$ python3 -q
>>> import numpy as np
>>> import numpy.linalg as la
>>> np.set_printoptions(precision=3, suppress=True, linewidth=120, sign=" ")
>>> X = np.load("test19.npy")
>>> X
array([[-5.047, -4.885,  3.732,  5.43 , -2.694],
       [ 6.879, -0.019, -1.203, -4.849,  5.265],
       [-4.877,  6.313, -2.812,  1.029, -5.235],
       [-2.966,  7.642, -3.922, -0.828, -4.091],
       [-2.523,  7.81 , -4.098, -1.205, -3.793],
       [ 1.3  ,  7.75 , -4.738, -3.881, -0.855],
       [ 2.984, -7.634,  3.914,  0.812,  4.103],
       [ 5.645,  3.956, -3.298, -5.498,  3.373],
       [-6.758,  2.545, -0.288,  3.797, -5.775],
       [-6.368,  3.928, -1.161,  2.993, -5.807],
       [ 4.599, -6.582,  3.017, -0.73 ,  5.088],
       [ 4.898, -6.291,  2.795, -1.052,  5.246],
       [-3.758,  7.225, -3.54 , -0.11 , -4.597],
       [ 5.582,  4.067, -3.351, -5.495,  3.298],
       [-4.366,  6.785, -3.177,  0.487, -4.957],
       [-4.507,  6.665, -3.082,  0.633, -5.036],
       [-5.118, -4.786,  3.687,  5.443, -2.772],
       [-6.885,  0.086,  1.165,  4.827, -5.285],
       [-3.982, -6.094,  4.248,  5.141, -1.592],
       [-3.754,  7.227, -3.542, -0.113, -4.595],
       [ 4.442,  5.625, -4.056, -5.287,  2.055],
       [-6.617,  3.16 , -0.671,  3.462, -5.814],
       [ 3.23 ,  6.724, -4.481, -4.851,  0.866],
       [ 5.238, -5.905,  2.511, -1.44 ,  5.414],
       [-4.303,  6.836, -3.217,  0.423, -4.921],
       [ 4.366, -6.785,  3.176, -0.487,  4.957]])
>>> np.argsort(-la.norm(X, axis=0).round(6), kind="stable")[:3]
array([ 1,  0,  4])
>>> la.matrix_rank(X, rtol=0.1)
np.int64(2)
>>> la.cond(X) > 100
np.True_
>>> W2 = X[[23, 17]].astype(float)
>>> for _ in range(5):
...     z = la.norm(X[:, None] - W2, axis=-1).argmin(axis=1)
...     W2 = np.array([X[z == j].mean(axis=0) for j in range(2)])
... 
>>> z
array([ 1,  0,  1,  1,  1,  1,  0,  0,  1,  1,  0,  0,  1,  0,  1,  1,  1,  1,  1,  1,  0,  1,  0,  0,  1,  0])
>>> np.bincount(z)
array([ 10,  16])
>>> W2
array([[ 4.786, -1.284, -0.098, -2.888,  3.967],
       [-4.408,  3.638, -1.338,  1.72 , -4.239]])
>>> W2[1] - W2[0]
array([-9.194,  4.922, -1.241,  4.608, -8.205])
